% ipython --no-banner

In [1]: import numpy as np

In [2]: import numpy.linalg as la

In [3]: np.set_printoptions(precision=2, suppress=True, linewidth=140)

In [4]: def tidy(a):
   ...:     return np.round(a, 2) + 0
   ...: 

In [5]: X = np.load("block6.npy")

In [6]: tidy(X)
Out[6]: 
array([[0.17, 0.33, 0.5 ],
       [0.2 , 0.8 , 0.  ],
       [0.38, 0.38, 0.25]])

In [7]: r0 = np.array([0, 3, -3])

In [8]: out = X + np.outer(r0, np.eye(3)[0])

In [9]: la.matrix_rank(la.inv(out) - la.inv(X), tol=1e-8)
Out[9]: np.int64(1)

In [10]: tidy(la.det(out) / la.det(X)), tidy(1 + la.solve(X, r0)[0])
Out[10]: (np.float64(-14.78), np.float64(-14.78))

In [11]: r0, r1 = X[0], X[2]

In [12]: tidy(r0 @ r1)
Out[12]: np.float64(0.31)

In [13]: tidy(r0 @ r0)
Out[13]: np.float64(0.39)

In [14]: p = (r0 @ r1) / (r0 @ r0) * r0

In [15]: tidy((r1 - p) @ r0)
Out[15]: np.float64(0.0)

In [16]: tidy(np.outer(r0, r1))
Out[16]: 
array([[0.06, 0.06, 0.04],
       [0.12, 0.12, 0.08],
       [0.19, 0.19, 0.12]])

In [17]: tidy(p)
Out[17]: array([0.13, 0.27, 0.4 ])

In [18]: tidy((X - X.T) / 2)
Out[18]: 
array([[ 0.  ,  0.07,  0.06],
       [-0.07,  0.  , -0.19],
       [-0.06,  0.19,  0.  ]])

In [19]: np.allclose(X @ X.T, X.T @ X)
Out[19]: False

In [20]: tidy(np.sort(np.abs(la.eigvals(X))))
Out[20]: array([0.22, 0.44, 1.  ])

In [21]: np.abs(X).max()
Out[21]: np.float64(0.8)

In [22]: tidy(la.norm(X))
Out[22]: np.float64(1.19)

In [23]: X.sum(axis=1)
Out[23]: array([1., 1., 1.])

In [24]: la.matrix_rank(X)
Out[24]: np.int64(3)

In [25]: K = np.load("case2.npy")

In [26]: K
Out[26]: 
array([[ 0.63,  1.68, -0.84, -0.42,  1.05,  0.42, -0.42],
       [-0.21, -0.56,  0.28,  0.14, -0.35, -0.14,  0.14],
       [-0.27, -0.72,  0.36,  0.18, -0.45, -0.18,  0.18],
       [ 0.27,  0.72, -0.36, -0.18,  0.45,  0.18, -0.18],
       [-0.03, -0.08,  0.04,  0.02, -0.05, -0.02,  0.02],
       [-0.42, -1.12,  0.56,  0.28, -0.7 , -0.28,  0.28]])

In [27]: left, sig, Vt = la.svd(K)

In [28]: np.argmax(sig[:-1] / (sig[1:] + 1e-6)) + 1
Out[28]: np.int64(1)

In [29]: tidy(sig)
Out[29]: array([3.27, 0.  , 0.  , 0.  , 0.  , 0.  ])

In [30]: out = left[:, :1] @ np.diag(sig[:1]) @ Vt[:1]

In [31]: tidy(out)
Out[31]: 
array([[ 0.63,  1.68, -0.84, -0.42,  1.05,  0.42, -0.42],
       [-0.21, -0.56,  0.28,  0.14, -0.35, -0.14,  0.14],
       [-0.27, -0.72,  0.36,  0.18, -0.45, -0.18,  0.18],
       [ 0.27,  0.72, -0.36, -0.18,  0.45,  0.18, -0.18],
       [-0.03, -0.08,  0.04,  0.02, -0.05, -0.02,  0.02],
       [-0.42, -1.12,  0.56,  0.28, -0.7 , -0.28,  0.28]])

In [32]: tidy(np.abs(K - out).max())
Out[32]: np.float64(0.0)

In [33]: rk = la.matrix_rank(K)

In [34]: rk
Out[34]: np.int64(1)

In [35]: null = la.svd(K)[2][rk:].T

In [36]: [int(la.matrix_rank(K[:, :j + 1])) for j in range(7)]
Out[36]: [1, 1, 1, 1, 1, 1, 1]

In [37]: np.allclose(K @ null, 0)
Out[37]: True

In [38]: null.shape
Out[38]: (7, 6)

In [39]: left, sig, Vt = la.svd(K, full_matrices=False)

In [40]: tidy(np.abs(Vt[0]))
Out[40]: array([0.27, 0.71, 0.36, 0.18, 0.45, 0.18, 0.18])

In [41]: np.cumsum(sig ** 2) / np.sum(sig ** 2)
Out[41]: array([1., 1., 1., 1., 1., 1.])

In [42]: np.abs(left[:, 0]).round(6).argmax()
Out[42]: np.int64(0)

In [43]: tidy(left.T @ left)
Out[43]: 
array([[1., 0., 0., 0., 0., 0.],
       [0., 1., 0., 0., 0., 0.],
       [0., 0., 1., 0., 0., 0.],
       [0., 0., 0., 1., 0., 0.],
       [0., 0., 0., 0., 1., 0.],
       [0., 0., 0., 0., 0., 1.]])

In [44]: tidy(Vt @ Vt.T)
Out[44]: 
array([[1., 0., 0., 0., 0., 0.],
       [0., 1., 0., 0., 0., 0.],
       [0., 0., 1., 0., 0., 0.],
       [0., 0., 0., 1., 0., 0.],
       [0., 0., 0., 0., 1., 0.],
       [0., 0., 0., 0., 0., 1.]])

In [45]: tidy(sig / sig[0])
Out[45]: array([1., 0., 0., 0., 0., 0.])

In [46]: (sig > 1e-8).sum()
Out[46]: np.int64(1)

In [47]: left, sig, Vt = la.svd(K)

In [48]: vecs = Vt[:(sig > 1e-8).sum()]

In [49]: rng = np.random.default_rng(516248)

In [50]: x0 = K[2] + -3 * K[0] + rng.integers(2) * np.eye(7)[0]

In [51]: tidy(x0)
Out[51]: array([-1.16, -5.76,  2.88,  1.44, -3.6 , -1.44,  1.44])

In [52]: tidy(la.norm(x0 - vecs.T @ vecs @ x0))
Out[52]: np.float64(0.96)

In [53]: la.matrix_rank(np.vstack([K, x0]))
Out[53]: np.int64(2)

In [54]: tidy(vecs.T @ vecs)
Out[54]: 
array([[ 0.07,  0.19, -0.1 , -0.05,  0.12,  0.05, -0.05],
       [ 0.19,  0.51, -0.25, -0.13,  0.32,  0.13, -0.13],
       [-0.1 , -0.25,  0.13,  0.06, -0.16, -0.06,  0.06],
       [-0.05, -0.13,  0.06,  0.03, -0.08, -0.03,  0.03],
       [ 0.12,  0.32, -0.16, -0.08,  0.2 ,  0.08, -0.08],
       [ 0.05,  0.13, -0.06, -0.03,  0.08,  0.03, -0.03],
       [-0.05, -0.13,  0.06,  0.03, -0.08, -0.03,  0.03]])

In [55]: np.allclose(vecs.T @ vecs @ x0, x0)
Out[55]: False

In [56]: la.cond(K) > 100
Out[56]: np.True_

In [57]: la.matrix_rank(K, rtol=0.1)
Out[57]: np.int64(1)

In [58]: tidy(la.norm(K, 2) / la.norm(K))
Out[58]: np.float64(1.0)

In [59]: F = np.load("arr.npy")

In [60]: F
Out[60]: 
array([[1.  , 0.  , 0.  ],
       [0.  , 1.  , 0.  ],
       [0.33, 0.  , 0.67]])

In [61]: tidy(la.matrix_power(F, 100))
Out[61]: 
array([[1., 0., 0.],
       [0., 1., 0.],
       [1., 0., 0.]])

In [62]: F @ np.ones(3)
Out[62]: array([1., 1., 1.])

In [63]: tidy(la.matrix_power(F, 2))
Out[63]: 
array([[1.  , 0.  , 0.  ],
       [0.  , 1.  , 0.  ],
       [0.55, 0.  , 0.45]])

In [64]: p = np.eye(3)[2]

In [65]: for _ in range(7):
    ...:     p = p @ F
    ...:     print(p.round(2))
    ...: 
[0.33 0.   0.67]
[0.55 0.   0.45]
[0.7 0.  0.3]
[0.8 0.  0.2]
[0.86 0.   0.14]
[0.91 0.   0.09]
[0.94 0.   0.06]
